$ python -q
>>> import numpy as np
>>> import numpy.linalg as la
>>> np.set_printoptions(suppress=True, linewidth=140)
>>> m1 = np.load("mat.npy")
>>> m1
array([[-6, -2],
       [ 0,  0],
       [ 0,  0],
       [ 3,  1]])
>>> la.cond(m1) > 100
np.True_
>>> np.argsort(-la.norm(m1, axis=0).round(6), kind="stable")[:3]
array([0, 1])
>>> [round(float(x), 3) for x in la.svd(m1, compute_uv=False)[:3]]
[7.071, 0.0]
>>> np.round(la.norm(m1, 2) / la.norm(m1), 3)
np.float64(1.0)
>>> F = np.load("x.npy")
>>> F
array([[ 36.981,  25.19 ,  17.115],
       [ 36.213,  24.774,  16.824],
       [ 23.093,  17.306,  11.792],
       [ 15.334,  12.435,   8.699],
       [ 13.232,  11.023,   7.829],
       [ 12.846,  10.758,   7.667],
       [  4.252,   4.146,   3.667],
       [  3.063,   3.048,   2.961],
       [  0.247,   0.191,   0.392],
       [ -1.424,  -0.043,  -2.381],
       [ -2.389,   0.331,  -3.638],
       [ -9.603,   2.757, -10.018],
       [-12.079,   3.39 , -11.807],
       [-18.742,   4.804, -16.255],
       [-19.239,   4.896, -16.572]])
>>> Ac = F - F.mean(axis=0)
>>> evecs = la.svd(Ac)[2][:2]
>>> A2 = Ac - Ac @ evecs.T @ evecs
>>> np.round(np.diag(evecs.T @ evecs), 3)
array([0.648, 0.867, 0.486])
>>> np.round(np.cov(Ac @ evecs.T, rowvar=False), 3) + 0
array([[480.193,   0.   ],
       [  0.   ,  21.545]])
>>> np.round(A2.std(axis=0), 3)
array([0.607, 0.374, 0.734])
>>> mat = np.loadtxt("m.csv", delimiter=",")
>>> mat
array([[-11.758, -11.225,  -5.557],
       [ -6.355,  -5.431,  -2.175],
       [ -0.213,  -0.073,  -0.063],
       [ -0.038,  -0.013,  -0.012],
       [  0.511,   0.167,   0.218],
       [  0.549,   0.18 ,   0.238],
       [  1.551,   0.554,   0.895],
       [  1.572,   0.563,   0.911],
       [  2.717,   1.095,   1.862],
       [ 15.593,   9.823,  14.955],
       [ 21.881,  14.707,  21.618],
       [ 23.766,  16.207,  23.623]])
>>> D = la.norm(mat[:, None] - mat[None], axis=-1)
>>> D.shape
(12, 12)
>>> D[7].round(6).argsort(kind="stable")[:4]
array([7, 6, 5, 4])
>>> la.matrix_rank(D ** 2)
np.int64(5)
>>> D.mean(axis=1).argmax()
np.int64(11)
>>> (D + 1e9 * np.eye(12)).round(6).argmin(axis=1)
array([ 1,  2,  3,  2,  5,  4,  7,  6,  7, 10, 11, 10])
